$ ipython --no-banner

In [1]: import numpy as np

In [2]: import numpy.linalg as la

In [3]: np.set_printoptions(precision=2, suppress=True, linewidth=100)

In [4]: rnd = lambda a: np.round(a, 2) + 0

In [5]: K = np.loadtxt("x.csv", delimiter=",")

In [6]: print(K)
[[-2.  1.  1.  1.]
 [ 1. -2.  1.  1.]
 [ 1.  1. -2.  1.]
 [ 1.  1.  1. -2.]]

In [7]: print(K @ np.ones(4))
[1. 1. 1. 1.]

In [8]: print(K @ (-1.0) ** np.arange(4))
[-3.  3. -3.  3.]

In [9]: print((K @ K)[0])
[ 7. -2. -2. -2.]

In [10]: m1 = np.array([[1.0, 0.7], [0.7, 1.0]])

In [11]: # symmetric, so the eigenvalues are real

In [12]: proj = np.triu(np.array([[3, 1], [2, 0]]), 1) + np.eye(2)

In [13]: other = proj @ m1 @ la.inv(proj)

In [14]: print(rnd(la.det(other)))
0.51

In [15]: print(rnd(other))
[[1.7 0. ]
 [0.7 0.3]]

In [16]: print(rnd(la.matrix_power(other, 2)))
[[2.89 0.  ]
 [1.4  0.09]]

In [17]: print(np.allclose(other @ other.T, other.T @ other))
False

In [18]: la.determinant(other)
Traceback (most recent call last):
  Cell In[18], line 1
    la.determinant(other)
AttributeError: module 'numpy.linalg' has no attribute 'determinant'


In [19]: F = np.load("out3.npy")

In [20]: print(F)
[[ 1  2  0 -1  2]
 [ 0  0  0  0  0]
 [ 1  3 -1  2 -1]
 [ 0  0  0  0  0]
 [ 0  6  2  1 -3]
 [ 1  3 -1  2 -1]
 [ 0  1 -2  2 -2]
 [ 3  6  2  1  1]
 [-1  3  3 -1 -2]
 [ 3  2 -3  5 -1]
 [ 2  4  2  2 -1]
 [ 2 -1 -2  3  0]
 [-2  2  0 -1 -2]
 [ 1  1  3  0  0]
 [ 2 -1 -2  3  0]
 [ 1  2  0 -1  2]
 [ 2  5  0  4 -3]
 [ 1  2  0 -1  2]
 [ 2  5  0  4 -3]
 [ 0  0  0  0  0]
 [ 1  3 -1  2 -1]
 [ 0  0  0  0  0]
 [ 3  2 -3  5 -1]
 [ 3  0  1  3  0]
 [ 1  3 -1  2 -1]
 [ 0  0  0  0  0]]

In [21]: t3 = np.stack([F, 3 * F, F[::-1]])

In [22]: print(t3.shape)
(3, 26, 5)

In [23]: print(t3.sum(axis=0))
[[  4   8   0  -4   8]
 [  1   3  -1   2  -1]
 [  7  12  -3  11  -4]
 [  3   2  -3   5  -1]
 [  0  24   8   4 -12]
 [  5  15  -5  10  -5]
 [  0   4  -8   8  -8]
 [ 14  29   8   8   1]
 [ -3  14  12  -5  -6]
 [ 14  13 -12  24  -7]
 [  9  18   8   7  -2]
 [ 10  -5 -10  15   0]
 [ -7   9   3  -4  -8]
 [  2   6  12  -1  -2]
 [ 10  -5 -10  15   0]
 [  6  12   2  -2   7]
 [ 11  22  -3  21 -13]
 [  3  11   3  -5   6]
 [ 11  26   2  17 -11]
 [  0   1  -2   2  -2]
 [  5  15  -5  10  -5]
 [  0   6   2   1  -3]
 [ 12   8 -12  20  -4]
 [ 13   3   3  14  -1]
 [  4  12  -4   8  -4]
 [  1   2   0  -1   2]]

In [24]: print(np.einsum("bij,cij->bc", t3, t3))
[[ 544 1632  252]
 [1632 4896  756]
 [ 252  756  544]]

In [25]: print(la.matrix_rank(F, rtol=0.1))
4

In [26]: print(la.cond(F) > 100)
False

In [27]: print(rnd(np.abs(la.svd(F)[2][-1])))
[0.64 0.09 0.19 0.56 0.48]

In [28]: print([round(float(x), 2) for x in la.svd(F, compute_uv=False)[:3]])
[18.35, 11.43, 7.14]

In [29]: print(np.argsort(-la.norm(F, axis=0).round(6), kind="stable")[:3])
[1 3 0]

In [30]: feats = np.load("sample7.npy")

In [31]: print(feats)
[[1 0 0 0 0 0]
 [0 0 0 0 1 0]
 [0 0 1 0 0 0]
 [0 1 0 2 0 0]
 [0 0 0 1 0 0]
 [0 2 0 0 1 1]]

In [32]: # 3 blocks once reordered

In [33]: print(feats.sum(axis=1))
[1 1 1 3 1 4]

In [34]: print(la.matrix_rank(feats))
6

In [35]: print(feats - feats[0])
[[ 0  0  0  0  0  0]
 [-1  0  0  0  1  0]
 [-1  0  1  0  0  0]
 [-1  1  0  2  0  0]
 [-1  0  0  1  0  0]
 [-1  2  0  0  1  1]]

In [36]: print(rnd(la.norm(feats)))
3.87

In [37]: print(np.diff(feats, axis=0))
[[-1  0  0  0  1  0]
 [ 0  0  1  0 -1  0]
 [ 0  1 -1  2  0  0]
 [ 0 -1  0 -1  0  0]
 [ 0  2  0 -1  1  1]]

In [38]: feats[:, 6]
Traceback (most recent call last):
  Cell In[38], line 1
    feats[:, 6]
IndexError: index 6 is out of bounds for axis 1 with size 6


In [39]: print((feats - feats.T) / 2)
[[ 0.   0.   0.   0.   0.   0. ]
 [ 0.   0.   0.  -0.5  0.5 -1. ]
 [ 0.   0.   0.   0.   0.   0. ]
 [ 0.   0.5  0.   0.  -0.5  0. ]
 [ 0.  -0.5  0.   0.5  0.  -0.5]
 [ 0.   1.   0.   0.   0.5  0. ]]

In [40]: print(feats @ feats)
[[1 0 0 0 0 0]
 [0 0 0 1 0 0]
 [0 0 1 0 0 0]
 [0 2 0 4 1 0]
 [0 1 0 2 0 0]
 [0 2 0 1 3 1]]

In [41]: print(la.matrix_power(feats, 2))
[[1 0 0 0 0 0]
 [0 0 0 1 0 0]
 [0 0 1 0 0 0]
 [0 2 0 4 1 0]
 [0 1 0 2 0 0]
 [0 2 0 1 3 1]]

In [42]: C2 = feats.T @ feats

In [43]: print(np.allclose(C2, C2.T))
True

In [44]: print(np.diag(C2))
[1 5 1 5 2 1]

In [45]: print(np.trace(C2), (feats ** 2).sum())
15 15

In [46]: print(C2)
[[1 0 0 0 0 0]
 [0 5 0 2 2 2]
 [0 0 1 0 0 0]
 [0 2 0 5 0 0]
 [0 2 0 0 2 1]
 [0 2 0 0 1 1]]

In [47]: print((la.matrix_power((feats != 0) + (feats.T != 0) + np.eye(6), 6) > 0).astype(int))
[[1 0 0 0 0 0]
 [0 1 0 1 1 1]
 [0 0 1 0 0 0]
 [0 1 0 1 1 1]
 [0 1 0 1 1 1]
 [0 1 0 1 1 1]]

In [48]: W0 = np.load("test15.npy")

In [49]: print(rnd(W0))
[[-1.99 -2.85  0.09 -3.57  0.38]
 [-1.75  2.31 -0.83  2.99  2.65]
 [-1.73  2.32 -0.83  3.    2.63]
 [ 3.08 -1.19  0.92 -1.6  -3.27]
 [-1.21  2.58 -0.76  3.32  2.3 ]
 [ 2.29 -1.95  0.89 -2.55 -2.94]
 [-2.44 -2.68 -0.05 -3.34  0.86]
 [-1.55 -2.95  0.21 -3.72 -0.06]
 [-1.37 -2.98  0.25 -3.76 -0.23]
 [ 1.73  2.92 -0.16  3.67 -0.12]
 [-3.79 -0.44 -0.77 -0.45  3.11]
 [ 1.67 -2.35  0.82 -3.04 -2.6 ]
 [-3.56 -1.64 -0.5  -1.98  2.34]]

In [50]: # looks like rank 2

In [51]: print(rnd(W0 @ la.pinv(W0) @ W0))
[[-1.99 -2.85  0.09 -3.57  0.38]
 [-1.75  2.31 -0.83  2.99  2.65]
 [-1.73  2.32 -0.83  3.    2.63]
 [ 3.08 -1.19  0.92 -1.6  -3.27]
 [-1.21  2.58 -0.76  3.32  2.3 ]
 [ 2.29 -1.95  0.89 -2.55 -2.94]
 [-2.44 -2.68 -0.05 -3.34  0.86]
 [-1.55 -2.95  0.21 -3.72 -0.06]
 [-1.37 -2.98  0.25 -3.76 -0.23]
 [ 1.73  2.92 -0.16  3.67 -0.12]
 [-3.79 -0.44 -0.77 -0.45  3.11]
 [ 1.67 -2.35  0.82 -3.04 -2.6 ]
 [-3.56 -1.64 -0.5  -1.98  2.34]]

In [52]: print(la.lstsq(W0[:-1].T, W0[-1])[2])
2

In [53]: print(np.allclose(W0[:-1].T @ la.lstsq(W0[:-1].T, W0[-1])[0], W0[-1]))
True

In [54]: lab = W0[:, 3] > np.median(W0[:, 3])

In [55]: u = W0[lab].mean(axis=0) - W0[~lab].mean(axis=0)

In [56]: print(lab.astype(int))
[0 1 1 1 1 0 0 0 0 1 1 0 0]

In [57]: print(rnd((((W0 - W0.mean(axis=0)) @ u > 0) == lab).mean()))
0.92

In [58]: print(((W0 - W0.mean(axis=0)) @ u > 0).astype(int))
[0 1 1 0 1 0 0 0 0 1 1 0 0]

In [59]: print(np.argsort(-np.abs(u).round(6), kind="stable"))
[3 1 4 2 0]

In [60]: cen = W0 - W0.mean(axis=0)

In [61]: left, sig, Vt = la.svd(cen, full_matrices=False)

In [62]: print(la.matrix_rank(cen))
2

In [63]: print(np.searchsorted(np.cumsum(sig ** 2) / (sig ** 2).sum(), 0.9) + 1)
2

In [64]: print(np.abs(left[:, 0]).argmax())
4

In [65]: print(rnd(sig))
[14.03 10.1   0.    0.    0.  ]

In [66]: print(rnd((sig ** 2).sum() ** 2 / (sig ** 4).sum()))
1.82

In [67]: print(rnd(la.norm(W0, 2) / la.norm(W0)))
0.79

In [68]: print(la.cond(W0) > 100)
True

In [69]: print(la.matrix_rank(W0, rtol=0.1))
2

In [70]: print([round(float(x), 2) for x in la.svd(W0, compute_uv=False)[:3]])
[14.32, 10.95, 0.0]

In [71]: def softmax(z):
    ...:     e = np.exp(z - z.max(axis=-1, keepdims=True))
    ...:     return e / e.sum(axis=-1, keepdims=True)
    ...: 

In [72]: print(rnd(softmax(W0[9] + 3)))
[0.09 0.28 0.01 0.6  0.01]

In [73]: print(rnd(softmax(10 * W0[9])))
[0. 0. 0. 1. 0.]

In [74]: scores = W0 @ W0.T / np.sqrt(5)

In [75]: print(rnd(softmax(scores)[9] @ W0))
[ 1.58  2.9  -0.19  3.64  0.01]
